% python3 -q
>>> import numpy as np
>>> np.set_printoptions(precision=3, suppress=True, linewidth=140, sign=" ")
>>> K = np.array([[0, 1, 1, 0, 0, 0],
...     [1, 0, 1, 0, 0, 0],
...     [1, 1, 0, 0, 0, 0],
...     [0, 0, 0, 0, 0, 1],
...     [0, 0, 0, 0, 0, 1],
...     [0, 0, 0, 1, 1, 0]])
>>> K
array([[ 0,  1,  1,  0,  0,  0],
       [ 1,  0,  1,  0,  0,  0],
       [ 1,  1,  0,  0,  0,  0],
       [ 0,  0,  0,  0,  0,  1],
       [ 0,  0,  0,  0,  0,  1],
       [ 0,  0,  0,  1,  1,  0]])
>>> np.allclose(K[:-1].T @ np.linalg.lstsq(K[:-1].T, K[-1])[0], K[-1])
False
>>> np.unique(K.round(6), axis=0).shape
(5, 6)
>>> np.abs(np.diag(np.linalg.qr(K)[1])) > 1e-9
array([ True,  True,  True,  True, False,  True])
>>> np.round(K @ np.linalg.pinv(K) @ K, 3) + 0
array([[ 0.,  1.,  1.,  0.,  0.,  0.],
       [ 1.,  0.,  1.,  0.,  0.,  0.],
       [ 1.,  1.,  0.,  0.,  0.,  0.],
       [ 0.,  0.,  0.,  0.,  0.,  1.],
       [ 0.,  0.,  0.,  0.,  0.,  1.],
       [ 0.,  0.,  0.,  1.,  1.,  0.]])
>>> M = np.load("out5.npy")
>>> M
array([[ 0,  0,  0,  0,  0],
       [ 9,  9,  9,  9,  3],
       [ 9,  9,  9,  9,  3],
       [ 6,  6,  6,  6,  2],
       [ 0,  0,  0,  0,  0],
       [ 3,  3,  3,  3,  1],
       [ 0,  0,  0,  0,  0],
       [ 3,  3,  3,  3,  1]])
>>> left, sig, VT = np.linalg.svd(M, full_matrices=False)
>>> np.round(left.T @ left, 3) + 0
array([[ 1.,  0.,  0.,  0.,  0.],
       [ 0.,  1.,  0.,  0.,  0.],
       [ 0.,  0.,  1.,  0.,  0.],
       [ 0.,  0.,  0.,  1.,  0.],
       [ 0.,  0.,  0.,  0.,  1.]])
>>> (sig > 1e-8).sum()
np.int64(1)
>>> np.abs(left[:, 0]).round(6).argmax()
np.int64(1)
>>> np.round(sig / sig[0], 3) + 0
array([ 1.,  0.,  0.,  0.,  0.])
>>> r = np.linalg.matrix_rank(M)
>>> r
np.int64(1)
>>> N = np.linalg.svd(M)[2][r:].T
>>> [int(np.linalg.matrix_rank(M[:, :j + 1])) for j in range(5)]
[1, 1, 1, 1, 1]
>>> [int(np.linalg.matrix_rank(np.delete(M, i, axis=0))) for i in range(8)]
[1, 1, 1, 1, 1, 1, 1, 1]
>>> np.allclose(M @ N, 0)
True
>>> np.linalg.matrix_rank(M.T @ M), np.linalg.matrix_rank(M @ M.T)
(np.int64(1), np.int64(1))
>>> np.linalg.norm(M, axis=1).argmax()
np.int64(1)
>>> round(np.linalg.norm(M[0], 1), 3), round(np.linalg.norm(M[0], np.inf), 3)
(np.float64(0.0), np.float64(0.0))
>>> round(np.linalg.norm(M, "nuc"), 3)
np.float64(29.799)
>>> round(np.linalg.norm(M, 1), 3), round(np.linalg.norm(M, np.inf), 3)
(np.float64(30.0), np.float64(39.0))
>>> np.linalg.norm(M, axis=0)
array([ 14.697,  14.697,  14.697,  14.697,   4.899])
>>> left, sig, VT = np.linalg.svd(M)
>>> evecs = VT[:(sig > 1e-8).sum()]
>>> rng = np.random.default_rng(70965)
>>> vec = M[3] + -3 * M[1] + rng.integers(2) * np.eye(5)[1]
>>> vec
array([-21., -20., -21., -21.,  -7.])
>>> np.round(np.linalg.norm(vec - evecs.T @ evecs @ vec), 3)
np.float64(0.87)
>>> np.diag(evecs.T @ evecs)
array([ 0.243,  0.243,  0.243,  0.243,  0.027])
>>> data = np.triu(rng.random((5, 5)) < 0.5, 1).astype(int)
>>> data = data + data.T
>>> data
array([[ 0,  0,  1,  1,  0],
       [ 0,  0,  1,  1,  0],
       [ 1,  1,  0,  0,  1],
       [ 1,  1,  0,  0,  0],
       [ 0,  0,  1,  0,  0]])
>>> r = np.linalg.matrix_rank(data)
>>> r
np.int64(4)
>>> N = np.linalg.svd(data)[2][r:].T
>>> np.linalg.matrix_rank(data.T @ data), np.linalg.matrix_rank(data @ data.T)
(np.int64(4), np.int64(4))
>>> np.round(data @ N, 3) + 0
array([[ 0.],
       [ 0.],
       [ 0.],
       [ 0.],
       [ 0.]])
>>> evals, evecs = np.linalg.eigh(data)
>>> np.round(np.linalg.eigvalsh(data @ data), 3) + 0
array([ 0.   ,  0.438,  0.438,  4.562,  4.562])
>>> np.round(np.linalg.svd(data, compute_uv=False), 3) + 0
array([ 2.136,  2.136,  0.662,  0.662,  0.   ])
>>> evals.round(3) + 0
array([-2.136, -0.662,  0.   ,  0.662,  2.136])
>>> np.round(evecs.T @ data @ evecs, 3) + 0
array([[-2.136,  0.   ,  0.   ,  0.   ,  0.   ],
       [ 0.   , -0.662,  0.   ,  0.   ,  0.   ],
       [ 0.   ,  0.   ,  0.   ,  0.   ,  0.   ],
       [ 0.   ,  0.   ,  0.   ,  0.662,  0.   ],
       [ 0.   ,  0.   ,  0.   ,  0.   ,  2.136]])
>>> round(float(np.linalg.det(data)), 3)
0.0
>>> np.round(np.abs(np.linalg.eigvals(data)).max(), 3)
np.float64(2.136)
>>> np.allclose(data, data.T)
True
>>> np.linalg.matrix_power(data, 2)
array([[ 2,  2,  0,  0,  1],
       [ 2,  2,  0,  0,  1],
       [ 0,  0,  3,  2,  0],
       [ 0,  0,  2,  2,  0],
       [ 1,  1,  0,  0,  1]])
>>> np.allclose(data @ data.T, data.T @ data)
True
>>> np.trace(data)
np.int64(0)
>>> np.round(np.sort(np.abs(np.linalg.eigvals(data))), 3) + 0
array([ 0.   ,  0.662,  0.662,  2.136,  2.136])
>>> np.argsort(-np.linalg.norm(data, axis=0).round(6), kind="stable")[:3]
array([ 2,  0,  1])
>>> feats = np.loadtxt("a.csv", delimiter=",")
>>> feats
array([[ 1.   ,  0.   ,  0.   ,  0.   ,  0.   ,  0.   ,  0.   ,  0.   ],
       [ 0.   ,  1.   ,  0.   ,  0.   ,  0.   ,  0.   ,  0.   ,  0.   ],
       [ 0.   ,  0.   , -0.643, -0.766,  0.   ,  0.   ,  0.   ,  0.   ],
       [ 0.   ,  0.   ,  0.766, -0.643,  0.   ,  0.   ,  0.   ,  0.   ],
       [ 0.   ,  0.   ,  0.   ,  0.   ,  1.   ,  0.   ,  0.   ,  0.   ],
       [ 0.   ,  0.   ,  0.   ,  0.   ,  0.   ,  1.   ,  0.   ,  0.   ],
       [ 0.   ,  0.   ,  0.   ,  0.   ,  0.   ,  0.   ,  1.   ,  0.   ],
       [ 0.   ,  0.   ,  0.   ,  0.   ,  0.   ,  0.   ,  0.   ,  1.   ]])
>>> gram = feats.T @ feats
>>> gram.round(3) + 0
array([[ 1.,  0.,  0.,  0.,  0.,  0.,  0.,  0.],
       [ 0.,  1.,  0.,  0.,  0.,  0.,  0.,  0.],
       [ 0.,  0.,  1.,  0.,  0.,  0.,  0.,  0.],
       [ 0.,  0.,  0.,  1.,  0.,  0.,  0.,  0.],
       [ 0.,  0.,  0.,  0.,  1.,  0.,  0.,  0.],
       [ 0.,  0.,  0.,  0.,  0.,  1.,  0.,  0.],
       [ 0.,  0.,  0.,  0.,  0.,  0.,  1.,  0.],
       [ 0.,  0.,  0.,  0.,  0.,  0.,  0.,  1.]])
>>> np.trace(gram), (feats ** 2).sum()
(np.float64(8.0), np.float64(8.0))
>>> np.linalg.svd(feats, compute_uv=False) ** 2
array([ 1.,  1.,  1.,  1.,  1.,  1.,  1.,  1.])
>>> np.linalg.eigvalsh(gram)[::-1]
array([ 1.,  1.,  1.,  1.,  1.,  1.,  1.,  1.])
>>> np.diag(gram)
array([ 1.,  1.,  1.,  1.,  1.,  1.,  1.,  1.])
>>> np.linalg.matrix_rank(gram)
np.int64(8)
>>> evals, evecs = np.linalg.eigh(K)
>>> vec = np.array([-2, 5, 5, 6, -2, -9])
>>> np.abs(K).sum(axis=1).max(), round(np.abs(evals).max(), 3)
(np.int64(2), np.float64(2.0))
>>> (np.sign(evecs[:, -1].round(6)) == np.sign(evecs[0, -1].round(6))).astype(int)
array([ 1,  1,  1,  0,  0,  0])
>>> (np.linalg.matrix_power((feats != 0) + (feats.T != 0) + np.eye(8), 8) > 0).astype(int)
array([[ 1,  0,  0,  0,  0,  0,  0,  0],
       [ 0,  1,  0,  0,  0,  0,  0,  0],
       [ 0,  0,  1,  1,  0,  0,  0,  0],
       [ 0,  0,  1,  1,  0,  0,  0,  0],
       [ 0,  0,  0,  0,  1,  0,  0,  0],
       [ 0,  0,  0,  0,  0,  1,  0,  0],
       [ 0,  0,  0,  0,  0,  0,  1,  0],
       [ 0,  0,  0,  0,  0,  0,  0,  1]])
>>> feats @ feats
array([[ 1.   ,  0.   ,  0.   ,  0.   ,  0.   ,  0.   ,  0.   ,  0.   ],
       [ 0.   ,  1.   ,  0.   ,  0.   ,  0.   ,  0.   ,  0.   ,  0.   ],
       [ 0.   ,  0.   , -0.174,  0.985,  0.   ,  0.   ,  0.   ,  0.   ],
       [ 0.   ,  0.   , -0.985, -0.174,  0.   ,  0.   ,  0.   ,  0.   ],
       [ 0.   ,  0.   ,  0.   ,  0.   ,  1.   ,  0.   ,  0.   ,  0.   ],
       [ 0.   ,  0.   ,  0.   ,  0.   ,  0.   ,  1.   ,  0.   ,  0.   ],
       [ 0.   ,  0.   ,  0.   ,  0.   ,  0.   ,  0.   ,  1.   ,  0.   ],
       [ 0.   ,  0.   ,  0.   ,  0.   ,  0.   ,  0.   ,  0.   ,  1.   ]])
>>> np.sort(np.linalg.eigvals(feats).real)
array([-0.643, -0.643,  1.   ,  1.   ,  1.   ,  1.   ,  1.   ,  1.   ])
>>> np.round(np.linalg.det(feats), 3)
np.float64(1.0)
>>> vec = np.array([3, 1, 0, 1, 3, 3, 1, 4])
>>> rhs = feats @ vec
>>> rhs
array([ 3.   ,  1.   , -0.766, -0.643,  3.   ,  3.   ,  1.   ,  4.   ])
>>> np.linalg.solve(feats, 2 * rhs)
array([ 6.,  2.,  0.,  2.,  6.,  6.,  2.,  8.])
>>> np.linalg.solve(feats, rhs + feats[:, 6])
array([ 3.,  1.,  0.,  1.,  3.,  3.,  2.,  4.])
>>> np.linalg.solve(feats.T, feats[6])
array([ 0.,  0., -0.,  0.,  0.,  0.,  1.,  0.])
>>> E = np.array([[0.2, -0.2, 0.0],
...     [0.3, -0.7, -0.6],
...     [0.6, 0.4, -1.3],
...     [0.4, 0.0, 0.2],
...     [-0.3, -0.1, 0.9],
...     [0.2, -1.1, 1.4],
...     [0.3, 1.1, 0.2],
...     [1.8, -0.1, 2.0],
...     [0.2, -0.9, 0.1],
...     [1.8, 0.8, 1.4],
...     [0.2, -0.8, 1.2],
...     [1.8, -1.0, -1.2]])
>>> E[11] *= 20
>>> E
array([[  0.2,  -0.2,   0. ],
       [  0.3,  -0.7,  -0.6],
       [  0.6,   0.4,  -1.3],
       [  0.4,   0. ,   0.2],
       [ -0.3,  -0.1,   0.9],
       [  0.2,  -1.1,   1.4],
       [  0.3,   1.1,   0.2],
       [  1.8,  -0.1,   2. ],
       [  0.2,  -0.9,   0.1],
       [  1.8,   0.8,   1.4],
       [  0.2,  -0.8,   1.2],
       [ 36. , -20. , -24. ]])
>>> labels = E[:, 0] > np.median(E[:, 0])
>>> r0 = E[labels].mean(axis=0) - E[~labels].mean(axis=0)
>>> labels.astype(int)
array([ 0,  0,  1,  1,  0,  0,  0,  1,  0,  1,  0,  1])
>>> round((((E - E.mean(axis=0)) @ r0 > 0) == labels).mean(), 3)
np.float64(0.667)
>>> ((E - E.mean(axis=0)) @ r0 > 0).astype(int)
array([ 0,  0,  0,  0,  0,  0,  0,  0,  0,  0,  0,  1])
>>> gram = np.cov(E, rowvar=False)
>>> E.std(axis=0)
array([ 9.826,  5.525,  6.83 ])
>>> np.argsort(-E.std(axis=0).round(6), kind="stable")
array([ 0,  2,  1])
>>> np.linalg.eigvalsh(gram)[::-1]
array([ 187.992,    0.952,    0.569])
>>> np.median(E, axis=0)
array([ 0.3 , -0.15,  0.2 ])
>>> np.argwhere(np.triu(np.abs(np.corrcoef(E.T)) > 0.8, 1))
array([[ 0,  1],
       [ 0,  2],
       [ 1,  2]])
>>> q, r_ = np.linalg.qr(E)
>>> r_
array([[-36.103,  19.914,  23.777],
       [  0.   ,   2.943,   1.653],
       [  0.   ,   0.   ,   4.497]])
>>> np.round(q @ r_, 3) + 0
array([[  0.2,  -0.2,   0. ],
       [  0.3,  -0.7,  -0.6],
       [  0.6,   0.4,  -1.3],
       [  0.4,   0. ,   0.2],
       [ -0.3,  -0.1,   0.9],
       [  0.2,  -1.1,   1.4],
       [  0.3,   1.1,   0.2],
       [  1.8,  -0.1,   2. ],
       [  0.2,  -0.9,   0.1],
       [  1.8,   0.8,   1.4],
       [  0.2,  -0.8,   1.2],
       [ 36. , -20. , -24. ]])
>>> round(float(abs(r_[0, 0])), 3), np.round(np.linalg.norm(E[:, 0]), 3)
(36.103, np.float64(36.103))
>>> labels = rng.integers(0, 3, 6)
>>> arr = np.array([[4, 5, -4, -2, 0, 0],
...     [1, 5, -3, 1, -1, 0],
...     [-1, 5, 0, -1, 0, 5],
...     [-2, 5, -5, -3, -4, -5],
...     [4, 4, 4, 5, 5, 5],
...     [-3, 4, 5, 0, -3, 4]]) * (labels[:, None] == labels)
>>> arr
array([[ 4,  0,  0,  0,  0,  0],
       [ 0,  5,  0,  1, -1,  0],
       [ 0,  0,  0,  0,  0,  0],
       [ 0,  5,  0, -3, -4, -5],
       [ 0,  4,  0,  5,  5,  5],
       [ 0,  4,  0,  0, -3,  4]])
>>> np.round(arr @ np.linalg.pinv(arr) @ arr, 3) + 0
array([[ 4.,  0.,  0.,  0.,  0.,  0.],
       [ 0.,  5.,  0.,  1., -1.,  0.],
       [ 0.,  0.,  0.,  0.,  0.,  0.],
       [ 0.,  5.,  0., -3., -4., -5.],
       [ 0.,  4.,  0.,  5.,  5.,  5.],
       [ 0.,  4.,  0.,  0., -3.,  4.]])
>>> np.unique(arr.round(6), axis=0).shape
(6, 6)
>>> np.allclose(arr[:-1].T @ np.linalg.lstsq(arr[:-1].T, arr[-1])[0], arr[-1])
False
>>> left, sig, VT = np.linalg.svd(arr)
>>> evecs = VT[:(sig > 1e-8).sum()]
>>> vec = arr[5] + -2 * arr[1] + rng.integers(2) * np.eye(6)[2]
>>> vec
array([ 0., -6.,  0., -2., -1.,  4.])
>>> np.round(np.diag(evecs.T @ evecs), 3) + 0
array([ 1.,  1.,  0.,  1.,  1.,  1.])
>>> r = np.linalg.matrix_rank(arr)
>>> r
np.int64(5)
>>> N = np.linalg.svd(arr)[2][r:].T
>>> np.allclose(arr @ N, 0)
True
>>> np.round(N @ N.T, 3) + 0
array([[ 0.,  0.,  0.,  0.,  0.,  0.],
       [ 0.,  0.,  0.,  0.,  0.,  0.],
       [ 0.,  0.,  1.,  0.,  0.,  0.],
       [ 0.,  0.,  0.,  0.,  0.,  0.],
       [ 0.,  0.,  0.,  0.,  0.,  0.],
       [ 0.,  0.,  0.,  0.,  0.,  0.]])
>>> N.shape
(6, 1)
>>> [int(np.linalg.matrix_rank(arr[:i])) for i in range(1, len(arr) + 1)]
[1, 2, 2, 3, 4, 5]
>>> round(np.linalg.det(arr), 3)
np.float64(0.0)
>>> np.sort(np.linalg.eigvals(arr).real)
array([-1.452,  0.   ,  3.972,  3.972,  4.   ,  4.508])
>>> (np.linalg.matrix_power((arr != 0) + (arr.T != 0) + np.eye(6), 6) > 0).astype(int)
array([[ 1,  0,  0,  0,  0,  0],
       [ 0,  1,  0,  1,  1,  1],
       [ 0,  0,  1,  0,  0,  0],
       [ 0,  1,  0,  1,  1,  1],
       [ 0,  1,  0,  1,  1,  1],
       [ 0,  1,  0,  1,  1,  1]])
>>> F = np.array([[-1.3, -0.4, -0.8, -2.4, -1.2],
...     [0.7, -0.3, -0.2, 0.8, -0.2],
...     [0.9, -0.2, -1.8, -0.4, 1.6],
...     [2.1, -0.2, 0.0, 0.3, 0.1],
...     [-0.1, 0.1, -0.5, 1.1, -0.3],
...     [-1.1, 0.0, 0.0, -1.5, 0.8]])
>>> F
array([[-1.3, -0.4, -0.8, -2.4, -1.2],
       [ 0.7, -0.3, -0.2,  0.8, -0.2],
       [ 0.9, -0.2, -1.8, -0.4,  1.6],
       [ 2.1, -0.2,  0. ,  0.3,  0.1],
       [-0.1,  0.1, -0.5,  1.1, -0.3],
       [-1.1,  0. ,  0. , -1.5,  0.8]])
>>> w1 = np.array([[1, -2, -1, 1],
...     [2, 5, 5, -4],
...     [2, 4, -4, 5],
...     [2, -1, 3, -4],
...     [5, -2, 0, -5]])
>>> coef = np.array([1, 1, 1, 0])
>>> H = np.maximum(F @ w1 + coef, 0)
>>> (H > 0).astype(int)
array([[ 0,  1,  0,  1],
       [ 1,  0,  1,  0],
       [ 1,  0,  1,  0],
       [ 1,  0,  0,  1],
       [ 1,  0,  1,  0],
       [ 1,  1,  0,  1]])
>>> W2 = np.array([[-3, 4, 2], [-1, -5, 4], [-5, -4, -1], [2, 1, -3]])
>>> (H @ W2).round(6).argmax(axis=1)
array([ 0,  2,  2,  1,  2,  2])
>>> w1 @ W2
array([[  6,  19,  -8],
       [-44, -41,  31],
       [ 20,   9,   9],
       [-28,  -3,   9],
       [-23,  25,  17]])
>>> H @ W2
array([[ 20.6,  -4.1, -22.9],
       [-13.9,  -2.8,   0.6],
       [-40.8,   0. ,   5.1],
       [ -9. ,  16.4,   4. ],
       [-36.9, -24.4,  -5.3],
       [ -4. , -11. ,  11.5]])
>>> left, sig, VT = np.linalg.svd(data)
>>> sig.round(3) + 0
array([ 2.136,  2.136,  0.662,  0.662,  0.   ])
>>> np.argmax(sig[:-1] / (sig[1:] + 1e-6)) + 1
np.int64(4)
>>> out = left[:, :4] @ np.diag(sig[:4]) @ VT[:4]
>>> np.linalg.matrix_rank(out)
np.int64(4)
>>> round(float(np.linalg.norm(data - out) / np.linalg.norm(data)), 3)
0.0
>>> np.linalg.matrix_rank(data, rtol=0.05)
np.int64(4)
>>> out.round(3) + 0
array([[ 0.,  0.,  1.,  1.,  0.],
       [ 0.,  0.,  1.,  1.,  0.],
       [ 1.,  1.,  0.,  0.,  1.],
       [ 1.,  1.,  0.,  0.,  0.],
       [ 0.,  0.,  1.,  0.,  0.]])
